$ python -q
>>> import numpy as np
>>> from numpy import linalg as LA
>>> np.set_printoptions(precision=1, suppress=True, linewidth=200, sign=" ")
>>> def tidy(a):
...     return np.round(a, 1) + 0
... 
>>> rng = np.random.default_rng(918)
>>> A = (rng.random((6, 6)) < 0.3) + np.eye(6)
>>> A /= A.sum(axis=1, keepdims=True)
>>> tidy(A)
array([[ 0.5,  0.2,  0. ,  0. ,  0.2,  0. ],
       [ 0. ,  1. ,  0. ,  0. ,  0. ,  0. ],
       [ 0.2,  0.2,  0.3,  0.2,  0. ,  0.2],
       [ 0.5,  0. ,  0. ,  0.5,  0. ,  0. ],
       [ 0. ,  0. ,  0. ,  0. ,  0.5,  0.5],
       [ 0. ,  0. ,  0.3,  0.3,  0. ,  0.3]])
>>> LA.cond(A) > 100
np.True_
>>> tidy(LA.norm(A, 2) / LA.norm(A))
np.float64(0.6)
>>> T = np.stack([A, -3 * A, A[::-1]])
>>> tidy(T.sum(axis=0))
array([[-1. , -0.5,  0.3,  0.3, -0.5,  0.3],
       [ 0. , -2. ,  0. ,  0. ,  0.5,  0.5],
       [ 0.2, -0.3, -0.7,  0.2,  0. , -0.3],
       [-0.8,  0.2,  0.3, -0.8,  0. ,  0.2],
       [ 0. ,  1. ,  0. ,  0. , -1. , -1. ],
       [ 0.5,  0.2, -0.7, -0.7,  0.2, -0.7]])
>>> T.shape
(3, 6, 6)
>>> (T @ A.T).shape
(3, 6, 6)
>>> tidy(LA.det(T))
array([ 0.,  0.,  0.])
>>> tidy(LA.norm(A, 2))
np.float64(1.1)
>>> tidy(A[4] @ A[5])
np.float64(0.2)
>>> LA.norm(A, axis=1).argmax()
np.int64(1)
>>> tidy(LA.norm(A[4] - A[5]))
np.float64(0.7)
>>> tidy(LA.norm(A, axis=0))
array([ 0.7,  1. ,  0.5,  0.6,  0.6,  0.6])
>>> A2 = A + rng.integers(-2, 3, (6, 5)) @ rng.integers(-2, 3, (5, 6))
>>> tidy(A2)
array([[ 3.5,  5.2,  0. , -1. , -3.8,  2. ],
       [-6. ,  4. ,  1. ,  2. , -3. , -1. ],
       [-4.8, -6.8, -1.7,  0.2,  3. , -3.8],
       [ 6.5,  7. ,  3. , -2.5,  1. ,  3. ],
       [-4. ,  3. ,  3. ,  6. ,  1.5,  1.5],
       [ 5. ,  5. ,  3.3,  3.3, -7. ,  7.3]])
>>> tidy(LA.svd(A2 - A, compute_uv=False))
array([ 19.2,  11.1,   6.7,   5.3,   1.5,   0. ])
>>> np.abs(A2 - A).sum(axis=1)
array([ 15.,  16.,  21.,  23.,  18.,  30.])
>>> LA.matrix_rank(A2 - A, tol=1e-8)
np.int64(5)
